$ python -q
>>> import numpy as np
>>> from numpy import linalg as LA
>>> np.set_printoptions(suppress=True, linewidth=160)
>>> J = np.load("test12.npy")
>>> J
array([[-0.861,  2.951, -1.028,  3.058,  2.963, -2.108,  1.273,  3.024,  0.04 ,  0.025, -2.26 ,  1.053, -3.   ],
       [-0.797,  2.837, -1.142,  2.949,  2.783, -2.112,  1.02 ,  3.08 ,  0.134, -0.098, -2.057,  0.846, -2.904],
       [-1.071,  2.98 , -1.013,  3.219,  3.096, -2.068,  0.953,  2.981,  0.208, -0.124, -2.094,  0.916, -3.062],
       [-0.875,  2.914, -0.915,  2.976,  3.037, -1.956,  1.082,  2.839,  0.002, -0.051, -1.927,  0.96 , -2.989],
       [ 1.062,  3.007, -2.924, -1.866, -3.023, -3.083, -2.934, -1.979,  1.908, -2.997,  2.883, -1.033,  1.132],
       [ 1.057,  2.932, -2.9  , -2.069, -3.093, -2.924, -3.018, -1.938,  1.985, -3.01 ,  3.087, -0.981,  1.066],
       [ 1.03 ,  2.976, -3.079, -2.19 , -2.888, -3.18 , -3.191, -2.013,  2.117, -3.045,  2.933, -1.066,  1.024],
       [ 1.118,  3.14 , -3.07 , -1.957, -3.031, -3.085, -3.09 , -2.022,  2.001, -3.023,  2.886, -0.947,  1.225],
       [-1.118,  0.807,  2.058,  2.991,  0.83 , -1.937, -0.935, -2.038, -2.899,  0.02 , -0.985, -1.831,  2.114],
       [-1.027,  0.957,  2.008,  2.829,  1.034, -2.123, -0.908, -1.951, -3.043, -0.132, -1.205, -1.81 ,  1.906],
       [-1.001,  0.997,  1.944,  2.92 ,  0.974, -1.849, -1.029, -2.071, -3.119, -0.065, -1.277, -2.129,  1.895],
       [-0.817,  0.921,  1.965,  3.003,  1.007, -1.993, -0.903, -2.057, -3.061, -0.012, -0.95 , -1.858,  1.817]])
>>> rng = np.random.default_rng(8212)
>>> M2 = J + rng.integers(-2, 3, (12, 3)) @ rng.integers(-2, 3, (3, 13))
>>> M2.round(3)
array([[ -2.861,   3.951,   1.972,  -2.942,  -1.037,  -2.108,   9.273,   4.024,  -5.96 ,   0.025,  -6.26 ,  -4.947,   0.   ],
       [  1.203,   0.837,  -8.142,   3.949,   8.783,  -2.112,   3.02 ,   5.08 ,   2.134, -10.098,  -2.057,  -3.154,  -3.904],
       [ -1.071,   3.98 ,  -0.013,   5.219,   3.096,  -2.068,  -3.047,   1.981,   2.208,   3.876,  -0.094,   4.916,  -4.062],
       [ -1.875,   7.914,  -0.915,   2.976,   5.037,  -1.956,  -0.918,   2.839,   2.002,   5.949,   1.073,   3.96 ,  -3.989],
       [  3.062,   3.007,  -4.924,   6.134,   0.977,  -3.083, -14.934,  -3.979,   9.908,   1.003,   8.883,   8.967,  -2.868],
       [ -0.943,  10.932,  -4.9  ,  -6.069,   0.907,  -2.924,   0.982,   0.062,   1.985,   0.99 ,   5.087,  -2.981,   1.066],
       [ -0.97 ,   7.976,  -2.079,  -6.19 ,  -2.888,  -3.18 ,   0.809,  -1.013,   0.117,   0.955,   2.933,  -3.066,   2.024],
       [  0.118,   7.14 ,  -1.07 ,  -0.957,  -3.031,  -3.085,  -7.09 ,  -3.022,   4.001,   4.977,   5.886,   4.053,   0.225],
       [  0.882,  -5.193,   0.058,   4.991,   0.83 ,  -1.937,  -0.935,  -2.038,  -2.899,  -7.98 ,  -2.985,  -3.831,   2.114],
       [ -1.027,  -1.043,   3.008,   1.829,  -0.966,  -2.123,   1.092,  -1.951,  -5.043,  -2.132,  -3.205,  -3.81 ,   2.906],
       [  0.999,  -4.003,  -2.056,   3.92 ,   2.974,  -1.849,   0.971,  -1.071,  -3.119, -10.065,  -3.277,  -6.129,   1.895],
       [ -2.817,   4.921,   1.965,  -2.997,   1.007,  -1.993,   7.097,  -0.057,  -7.061,  -0.012,  -2.95 ,  -7.858,   3.817]])
>>> np.round(LA.svd(M2 - J, compute_uv=False), 3) + 0
array([32.883, 25.97 , 14.431,  0.   ,  0.   ,  0.   ,  0.   ,  0.   ,  0.   ,  0.   ,  0.   ,  0.   ])
